$ python3 -q
>>> import numpy as np
>>> np.set_printoptions(precision=4, suppress=True, linewidth=160, legacy="1.25")
>>> tidy = lambda a: np.round(a, 4) + 0
>>> data = np.loadtxt("m.csv", delimiter=",")
>>> print(tidy(data))
[[-0.3419  0.878  -0.335 ]
 [-0.2279 -0.4233 -0.8769]
 [-0.9117 -0.2234  0.3448]]
>>> t = np.radians(15)
>>> Rm = np.eye(3)
>>> Rm[2, 2] = Rm[0, 0] = np.cos(t)
>>> Rm[2, 0], Rm[0, 2] = -np.sin(t), np.sin(t)
>>> print(tidy(Rm))
[[ 0.9659  0.      0.2588]
 [ 0.      1.      0.    ]
 [-0.2588  0.      0.9659]]
>>> M2 = data @ Rm.T
>>> print(tidy(np.linalg.svd(data, compute_uv=False)), tidy(np.linalg.svd(M2, compute_uv=False)))
[1. 1. 1.] [1. 1. 1.]
>>> print(tidy(np.linalg.det(Rm)), tidy(np.trace(Rm)))
1.0 2.9319
>>> print(tidy(np.linalg.svd(data, compute_uv=False)))
[1. 1. 1.]
>>> print(tidy(data @ data.T))
[[1. 0. 0.]
 [0. 1. 0.]
 [0. 0. 1.]]
>>> rng = np.random.default_rng(6760)
>>> K = np.eye(4, dtype=int)[rng.permutation(4)] * np.array([2, 0, -1, 0])
>>> print(K)
[[ 0  0  0  0]
 [ 0  0  0  0]
 [ 2  0  0  0]
 [ 0  0 -1  0]]
>>> # column 3 repeats column 1
>>> print(np.einsum("ij,ji->", K, K))
0
>>> print(tidy(np.linalg.det(K.T)))
0.0
>>> print(tidy(np.linalg.det(2 * K)), tidy(np.linalg.det(K)))
0.0 0.0
>>> print(np.kron(np.eye(2, dtype=int), K))
[[ 0  0  0  0  0  0  0  0]
 [ 0  0  0  0  0  0  0  0]
 [ 2  0  0  0  0  0  0  0]
 [ 0  0 -1  0  0  0  0  0]
 [ 0  0  0  0  0  0  0  0]
 [ 0  0  0  0  0  0  0  0]
 [ 0  0  0  0  2  0  0  0]
 [ 0  0  0  0  0  0 -1  0]]
>>> print(tidy(np.linalg.eigvals(K)))
[0. 0. 0. 0.]
>>> print(np.poly(K))
[1. 0. 0. 0. 0.]
>>> print(K[:, 0] @ K[:, 1])
0
>>> print(K @ K.T)
[[0 0 0 0]
 [0 0 0 0]
 [0 0 4 0]
 [0 0 0 1]]
>>> print(np.unique(K.round(6), axis=0).shape)
(3, 4)
>>> print(np.linalg.lstsq(K[:-1].T, K[-1])[2])
1
>>> print(np.abs(np.diag(np.linalg.qr(K)[1])) > 1e-9)
[ True False  True False]
>>> print(tidy(K @ np.linalg.pinv(K) @ K))
[[ 0.  0.  0.  0.]
 [ 0.  0.  0.  0.]
 [ 2.  0.  0.  0.]
 [ 0.  0. -1.  0.]]
>>> W0 = np.array([[0.6, 30.0], [-2.3, 2.0], [-0.2, 10.0], [1.6, 14.0]])
>>> print(W0)
[[ 0.6 30. ]
 [-2.3  2. ]
 [-0.2 10. ]
 [ 1.6 14. ]]
>>> vec = np.array([2, 2])
>>> target = W0 @ vec
>>> print(tidy(np.linalg.lstsq(W0, target)[0]))
[2. 2.]
>>> print(tidy(np.linalg.solve(W0.T @ W0, W0.T @ target)))
[2. 2.]
>>> print(tidy(target))
[61.2 -0.6 19.6 31.2]
>>> print(tidy(np.linalg.pinv(W0) @ W0))
[[1. 0.]
 [0. 1.]]
>>> target = target + 0.05 * rng.normal(size=4)
>>> print(tidy(target))
[61.2248 -0.623  19.51   31.1226]
>>> coef, *_ = np.linalg.lstsq(W0, target)
>>> print(coef.round())
[2. 2.]
>>> print([round(float(np.linalg.norm(np.linalg.solve(W0.T @ W0 + lam * np.eye(2), W0.T @ target))), 2) for lam in (0, 1, 10, 100)])
[2.83, 2.67, 2.2, 1.9]
>>> print(tidy(W0.T @ (target - W0 @ coef)))
[0. 0.]
>>> print(tidy(coef))
[1.9998 1.9989]
>>> idx = rng.permutation(2)
>>> M2 = W0[:, idx] * rng.choice([-1, 1], 2)
>>> print(M2)
[[-30.   -0.6]
 [ -2.    2.3]
 [-10.    0.2]
 [-14.   -1.6]]
>>> left, _, Vh = np.linalg.svd(W0.T @ M2)
>>> print(idx)
[1 0]
>>> M2 = W0 + rng.integers(-2, 3, (4, 1)) @ rng.integers(-2, 3, (1, 2))
>>> print(M2)
[[ 0.6 30. ]
 [-2.3  4. ]
 [-0.2 12. ]
 [ 1.6 14. ]]
>>> print(M2 - W0)
[[0. 0.]
 [0. 2.]
 [0. 2.]
 [0. 0.]]
>>> print(tidy(np.linalg.svd(M2 - W0, compute_uv=False)))
[2.8284 0.    ]
>>> P = W0 @ np.linalg.solve(W0.T @ W0, W0.T)
>>> print(np.allclose(P @ P, P))
True
>>> print(tidy((np.eye(4) - P) @ W0))
[[0. 0.]
 [0. 0.]
 [0. 0.]
 [0. 0.]]
>>> print(tidy(np.trace(P)))
2.0
>>> print(tidy(np.linalg.eigvalsh(P)))
[0. 0. 1. 1.]
>>> print(tidy(P))
[[ 0.7582  0.1291  0.2662  0.3095]
 [ 0.1291  0.7641  0.1722 -0.3659]
 [ 0.2662  0.1722  0.1151  0.0371]
 [ 0.3095 -0.3659  0.0371  0.3625]]
>>> print(np.linalg.matrix_rank(np.eye(4) - P))
2
>>> print(tidy(P @ W0[:, 0]))
[ 0.6 -2.3 -0.2  1.6]
